% ipython --no-banner

In [1]: import numpy as np

In [2]: import numpy.linalg as la

In [3]: np.set_printoptions(suppress=True, linewidth=140)

In [4]: feats = np.array([[0.2, 0.4], [0.4, -0.3]])

In [5]: feats[:, 1] *= 3

In [6]: feats.round(3)
Out[6]: 
array([[ 0.2,  1.2],
       [ 0.4, -0.9]])

In [7]: # column 1 is much longer than the rest

In [8]: r0 = np.array([3, 1, 0])

In [9]: np.round(np.array([np.convolve(row, r0, "same") for row in feats]), 3)
Out[9]: 
array([[ 0.6,  3.8,  1.2],
       [ 1.2, -2.3, -0.9]])

In [10]: np.round(np.polyval(r0, feats[0]), 3)
Out[10]: array([0.32, 5.52])

In [11]: np.round(np.convolve(feats[0], r0), 3)
Out[11]: array([0.6, 3.8, 1.2, 0. ])

In [12]: vec = np.array([-3, 2])

In [13]: y = feats @ vec

In [14]: y.round(3)
Out[14]: array([ 1.8, -3. ])

In [15]: np.round(la.solve(feats, y), 3)
Out[15]: array([-3.,  2.])

In [16]: la.solve(feats, y[:-1])
ValueError: solve1: Input operand 1 has a mismatch in its core dimension 0, with gufunc signature (m,m),(m)->(m) (size 1 is different from 2)


In [17]: np.round(la.solve(feats.T, feats[0]), 3) + 0
Out[17]: array([1., 0.])

In [18]: vec = np.array([4, 2])

In [19]: y = feats @ vec

In [20]: c, lr = np.zeros(2), 1 / la.norm(feats, 2) ** 2

In [21]: for i in range(10):
    ...:     c -= lr * feats.T @ (feats @ c - y)
    ...:     if i % 2 == 0: print(i, round(la.norm(feats @ c - y), 3))
    ...: 
0 1.651
2 1.381
4 1.155
6 0.966
8 0.808

In [22]: round(float(la.cond(feats)), 3)
Out[22]: 3.42

In [23]: m1 = np.loadtxt("dump.csv", delimiter=",")

In [24]: m1
Out[24]: 
array([[0., 1., 0.],
       [1., 0., 0.],
       [0., 0., 0.]])

In [25]: [round(float(x), 3) for x in la.svd(m1, compute_uv=False)[:3]]
Out[25]: [1.0, 1.0, 0.0]

In [26]: la.cond(m1) > 100
Out[26]: np.True_

In [27]: ev, vecs = la.eigh(m1)

In [28]: vec = np.array([2, 4, -4])

In [29]: np.round(vecs * np.abs(ev) @ vecs.T, 3) + 0
Out[29]: 
array([[1., 0., 0.],
       [0., 1., 0.],
       [0., 0., 0.]])

In [30]: np.round(la.eigvalsh(m1[1:, 1:]), 3)
Out[30]: array([0., 0.])

In [31]: (np.sign(vecs[:, -1].round(6)) == np.sign(vecs[0, -1].round(6))).astype(int)
Out[31]: array([1, 1, 0])

In [32]: ang = np.deg2rad(15)

In [33]: mat = np.eye(6)

In [34]: mat[np.ix_([0, 5], [0, 5])] = [[np.cos(ang), -np.sin(ang)], [np.sin(ang), np.cos(ang)]]

In [35]: mat.round(3)
Out[35]: 
array([[ 0.966,  0.   ,  0.   ,  0.   ,  0.   , -0.259],
       [ 0.   ,  1.   ,  0.   ,  0.   ,  0.   ,  0.   ],
       [ 0.   ,  0.   ,  1.   ,  0.   ,  0.   ,  0.   ],
       [ 0.   ,  0.   ,  0.   ,  1.   ,  0.   ,  0.   ],
       [ 0.   ,  0.   ,  0.   ,  0.   ,  1.   ,  0.   ],
       [ 0.259,  0.   ,  0.   ,  0.   ,  0.   ,  0.966]])

In [36]: ang = np.radians(135)

In [37]: R = np.eye(6)

In [38]: R[4, 4] = R[1, 1] = np.cos(ang)

In [39]: R[4, 1], R[1, 4] = -np.sin(ang), np.sin(ang)

In [40]: R.round(3)
Out[40]: 
array([[ 1.   ,  0.   ,  0.   ,  0.   ,  0.   ,  0.   ],
       [ 0.   , -0.707,  0.   ,  0.   ,  0.707,  0.   ],
       [ 0.   ,  0.   ,  1.   ,  0.   ,  0.   ,  0.   ],
       [ 0.   ,  0.   ,  0.   ,  1.   ,  0.   ,  0.   ],
       [ 0.   , -0.707,  0.   ,  0.   , -0.707,  0.   ],
       [ 0.   ,  0.   ,  0.   ,  0.   ,  0.   ,  1.   ]])

In [41]: M2 = mat @ R.T

In [42]: np.round(la.svd(mat, compute_uv=False), 3), np.round(la.svd(M2, compute_uv=False), 3)
Out[42]: (array([1., 1., 1., 1., 1., 1.]), array([1., 1., 1., 1., 1., 1.]))

In [43]: np.round(np.abs(M2 - mat).max(axis=0), 3)
Out[43]: array([0.   , 1.707, 0.   , 0.   , 1.707, 0.   ])

In [44]: np.flatnonzero(la.matrix_power((R != 0) + (R.T != 0) + np.eye(6), 6)[4])
Out[44]: array([1, 4])

In [45]: (R != 0).astype(int)
Out[45]: 
array([[1, 0, 0, 0, 0, 0],
       [0, 1, 0, 0, 1, 0],
       [0, 0, 1, 0, 0, 0],
       [0, 0, 0, 1, 0, 0],
       [0, 1, 0, 0, 1, 0],
       [0, 0, 0, 0, 0, 1]])

In [46]: np.round(np.sort(la.eigvals(R).real), 3)
Out[46]: array([-0.707, -0.707,  1.   ,  1.   ,  1.   ,  1.   ])

In [47]: A = np.array([[0.4, -1.96, -0.8, -1.84, 4.8, -1.92],
    ...:     [-0.44, 0.88, 0.33, 1.1, -2.53, 1.32],
    ...:     [-1.8, -3.36, -1.65, -0.54, 4.65, 1.08],
    ...:     [0.72, 2.04, 0.96, 0.72, -3.36, 0.0],
    ...:     [2.86, 1.53, 0.98, -1.9, 0.82, -4.08],
    ...:     [-0.9, -0.81, -0.45, 0.36, 0.45, 1.08]])

In [48]: M2 = np.array([[4, -4, -2],
    ...:     [-2, 5, 0],
    ...:     [-5, 0, 3],
    ...:     [-4, 4, 5],
    ...:     [4, 5, 2],
    ...:     [-5, 1, 0]])

In [49]: np.round(np.einsum("ij->j", A), 3)
Out[49]: array([ 0.84, -1.68, -0.63, -2.1 ,  4.83, -2.52])

In [50]: la.matrix_rank(np.vstack([A, M2.T]))
Out[50]: np.int64(5)

In [51]: K = np.load("mat.npy")

In [52]: K
Out[52]: 
array([[ 9, 10,  9,  7,  8,  8],
       [ 2,  3,  2,  0,  1,  1],
       [ 6,  7,  6,  4,  5,  5],
       [11, 12, 11,  9, 10, 10],
       [-7, -6, -7, -9, -8, -8],
       [ 8,  9,  8,  6,  7,  7]])

In [53]: np.argsort(-la.norm(K, axis=0).round(6), kind="stable")[:3]
Out[53]: array([1, 0, 2])

In [54]: ang = np.radians(15)

In [55]: R = np.eye(6)

In [56]: R[1, 1] = R[5, 5] = np.cos(ang)

In [57]: R[1, 5], R[5, 1] = -np.sin(ang), np.sin(ang)

In [58]: R.round(3)
Out[58]: 
array([[ 1.   ,  0.   ,  0.   ,  0.   ,  0.   ,  0.   ],
       [ 0.   ,  0.966,  0.   ,  0.   ,  0.   , -0.259],
       [ 0.   ,  0.   ,  1.   ,  0.   ,  0.   ,  0.   ],
       [ 0.   ,  0.   ,  0.   ,  1.   ,  0.   ,  0.   ],
       [ 0.   ,  0.   ,  0.   ,  0.   ,  1.   ,  0.   ],
       [ 0.   ,  0.259,  0.   ,  0.   ,  0.   ,  0.966]])

In [59]: M2 = K @ R.T

In [60]: np.round(la.det(R), 3), round(np.trace(R), 3)
Out[60]: (np.float64(1.0), np.float64(5.932))

In [61]: C2 = K.T @ K

In [62]: C2
Out[62]: 
array([[355, 384, 355, 297, 326, 326],
       [384, 419, 384, 314, 349, 349],
       [355, 384, 355, 297, 326, 326],
       [297, 314, 297, 263, 280, 280],
       [326, 349, 326, 280, 303, 303],
       [326, 349, 326, 280, 303, 303]])

In [63]: np.round(la.svd(K, compute_uv=False) ** 2, 3) + 0
Out[63]: array([1976.478,   21.522,    0.   ,    0.   ,    0.   ,    0.   ])

In [64]: np.round(la.eigvalsh(C2)[::-1], 3) + 0
Out[64]: array([1976.478,   21.522,    0.   ,    0.   ,    0.   ,    0.   ])

In [65]: np.trace(C2), (K ** 2).sum()
Out[65]: (np.int64(1998), np.int64(1998))

In [66]: la.matrix_rank(C2)
Out[66]: np.int64(2)

In [67]: rng = np.random.default_rng(5613)

In [68]: ang = rng.uniform(0, 2 * np.pi, 21)

In [69]: O, _ = la.qr(np.array([[-1.1, 0.0], [1.1, -0.3], [0.1, 0.6], [0.5, -0.3], [-0.9, -0.1]]))

In [70]: E = 10 * np.c_[np.cos(ang), np.sin(ang)] @ O.T

In [71]: E.round(3)
Out[71]: 
array([[ 0.81 , -4.686,  7.679, -4.244, -0.63 ],
       [ 5.89 , -5.885, -0.546, -2.672,  4.821],
       [-3.152, -0.819,  8.229, -2.538, -3.903],
       [ 5.841, -5.969, -0.274, -2.784,  4.736],
       [-5.657,  3.277,  5.275,  0.191, -5.422],
       [ 0.395, -4.367,  7.908, -4.152, -1.001],
       [ 6.013, -5.548, -1.477, -2.268,  5.074],
       [ 6.006, -5.575, -1.407, -2.299,  5.057],
       [ 4.759, -1.475, -7.002,  1.121,  4.989],
       [-4.937,  1.781,  6.76 , -0.912, -5.091],
       [ 4.586, -1.19 , -7.209,  1.312,  4.884],
       [-2.528, -1.562,  8.411, -2.941, -3.432],
       [ 2.243,  1.883, -8.454,  3.106,  3.21 ],
       [ 5.213, -2.295, -6.31 ,  0.548,  5.238],
       [-0.556,  4.493, -7.824,  4.19 ,  0.857],
       [ 4.135, -6.417,  4.187, -4.161,  2.623],
       [ 1.882,  2.272, -8.478,  3.298,  2.924],
       [ 3.029,  0.97 , -8.275,  2.623,  3.812],
       [-5.96 ,  5.726,  1.01 ,  2.475, -4.954],
       [-5.593,  3.117,  5.461,  0.066, -5.402],
       [ 2.72 ,  1.341, -8.368,  2.824,  3.579]])

In [72]: cen = E - E.mean(axis=0)

In [73]: vecs = la.svd(cen)[2][:2]

In [74]: M2 = cen - cen @ vecs.T @ vecs

In [75]: np.round(np.diag(vecs.T @ vecs), 3)
Out[75]: array([0.368, 0.421, 0.719, 0.195, 0.298])

In [76]: np.round(M2.std(axis=0), 3) + 0
Out[76]: array([0., 0., 0., 0., 0.])

In [77]: round(float(la.norm(M2) / la.norm(cen)), 3)
Out[77]: 0.0
